% python3 -q
>>> import numpy as np
>>> np.set_printoptions(precision=2, suppress=True, linewidth=160, sign=" ")
>>> rd = lambda a: np.round(a, 2) + 0
>>> feats = np.loadtxt("sample12.csv", delimiter=",")
>>> rd(feats)
array([[ 1.63, -0.36, -1.59,  0.89, -0.32, -0.63, -3.83, -1.84,  0.59],
       [ 3.09,  1.9 ,  0.77,  0.18,  1.61,  1.65,  1.9 ,  0.22,  1.5 ],
       [ 1.23, -0.56, -1.63,  0.84, -0.5 , -0.8 , -3.93, -1.81,  0.4 ],
       [ 0.14,  1.17,  1.62, -0.62,  1.01,  1.27,  3.93,  1.57,  0.22],
       [-3.61, -1.05,  0.82, -0.89, -0.87, -0.64,  1.94,  1.42, -1.58],
       [-2.3 , -1.81, -1.15,  0.1 , -1.54, -1.67, -2.82, -0.74, -1.18],
       [-1.45, -1.61, -1.42,  0.34, -1.38, -1.57, -3.44, -1.14, -0.81],
       [-3.69, -1.15,  0.73, -0.86, -0.96, -0.73,  1.71,  1.34, -1.63],
       [-1.84,  0.24,  1.56, -0.91,  0.23,  0.53,  3.75,  1.84, -0.69],
       [-0.88, -1.44, -1.53,  0.47, -1.23, -1.46, -3.72, -1.35, -0.56],
       [ 3.85,  1.52, -0.29,  0.72,  1.28,  1.12, -0.65, -0.94,  1.75],
       [ 3.43,  0.87, -0.98,  0.92,  0.71,  0.46, -2.32, -1.54,  1.49],
       [ 3.66,  1.81,  0.26,  0.47,  1.53,  1.47,  0.69, -0.36,  1.71],
       [-2.7 , -1.87, -0.98, -0.03, -1.59, -1.68, -2.42, -0.5 , -1.34],
       [-3.45, -0.89,  0.96, -0.92, -0.73, -0.48,  2.28,  1.53, -1.5 ],
       [-3.84, -1.64,  0.12, -0.65, -1.37, -1.25,  0.23,  0.77, -1.76],
       [-0.67,  0.83,  1.66, -0.76,  0.72,  1.01,  4.  ,  1.73, -0.14],
       [-3.02, -0.52,  1.22, -0.96, -0.42, -0.13,  2.91,  1.71, -1.27],
       [-1.42, -1.6 , -1.42,  0.34, -1.37, -1.56, -3.46, -1.15, -0.79],
       [-2.98, -0.49,  1.24, -0.96, -0.39, -0.11,  2.95,  1.72, -1.25],
       [-3.48, -1.87, -0.46, -0.36, -1.58, -1.56, -1.16,  0.14, -1.65],
       [ 0.37, -0.96, -1.65,  0.71, -0.83, -1.11, -3.99, -1.68,  0.01],
       [-2.09,  0.1 ,  1.52, -0.93,  0.11,  0.41,  3.64,  1.84, -0.81],
       [-3.85, -1.57,  0.22, -0.69, -1.32, -1.18,  0.47,  0.87, -1.75],
       [-3.27, -1.9 , -0.64, -0.26, -1.61, -1.62, -1.59, -0.07, -1.57],
       [ 3.58,  1.85,  0.37,  0.41,  1.56,  1.52,  0.93, -0.25,  1.68],
       [ 3.55,  0.99, -0.88,  0.9 ,  0.82,  0.57, -2.07, -1.46,  1.55],
       [-2.04,  0.13,  1.53, -0.92,  0.13,  0.44,  3.66,  1.84, -0.79],
       [-1.76, -1.7 , -1.33,  0.25, -1.45, -1.62, -3.25, -1.01, -0.95],
       [ 3.77,  1.74,  0.08,  0.56,  1.46,  1.37,  0.25, -0.56,  1.75],
       [ 3.83,  1.66, -0.07,  0.62,  1.4 ,  1.28, -0.1 , -0.72,  1.76],
       [ 0.87, -0.74, -1.65,  0.79, -0.64, -0.94, -3.98, -1.77,  0.24],
       [ 3.02,  0.52, -1.22,  0.96,  0.42,  0.13, -2.91, -1.71,  1.27],
       [-3.3 , -0.75,  1.07, -0.94, -0.61, -0.34,  2.54,  1.61, -1.42],
       [-3.28, -1.9 , -0.63, -0.26, -1.61, -1.62, -1.58, -0.06, -1.58],
       [-0.79,  0.77,  1.65, -0.78,  0.68,  0.97,  3.99,  1.75, -0.2 ],
       [-2.  , -1.75, -1.26,  0.19, -1.49, -1.64, -3.08, -0.89, -1.05],
       [-1.4 ,  0.48,  1.62, -0.86,  0.43,  0.73,  3.9 ,  1.82, -0.49],
       [ 3.58,  1.85,  0.36,  0.41,  1.56,  1.52,  0.93, -0.25,  1.68],
       [ 1.93,  1.74,  1.28, -0.21,  1.48,  1.64,  3.13,  0.93,  1.02],
       [-1.98,  0.16,  1.54, -0.92,  0.16,  0.47,  3.69,  1.84, -0.76],
       [-3.52, -0.96,  0.9 , -0.91, -0.79, -0.55,  2.13,  1.48, -1.54],
       [-3.77, -1.28,  0.59, -0.82, -1.07, -0.87,  1.38,  1.22, -1.68],
       [ 3.64,  1.82,  0.29,  0.45,  1.54,  1.48,  0.74, -0.34,  1.71],
       [ 2.51,  0.16, -1.41,  0.95,  0.11, -0.19, -3.38, -1.81,  1.02],
       [-3.52, -1.86, -0.42, -0.38, -1.57, -1.54, -1.08,  0.18, -1.66],
       [-3.67, -1.81, -0.25, -0.47, -1.53, -1.46, -0.66,  0.38, -1.72],
       [-0.34,  0.97,  1.65, -0.71,  0.85,  1.13,  3.99,  1.67,  0.01]])
>>> np.allclose(feats[:-1].T @ np.linalg.lstsq(feats[:-1].T, feats[-1])[0], feats[-1])
True
>>> np.linalg.lstsq(feats[:-1].T, feats[-1])[2]
np.int32(2)
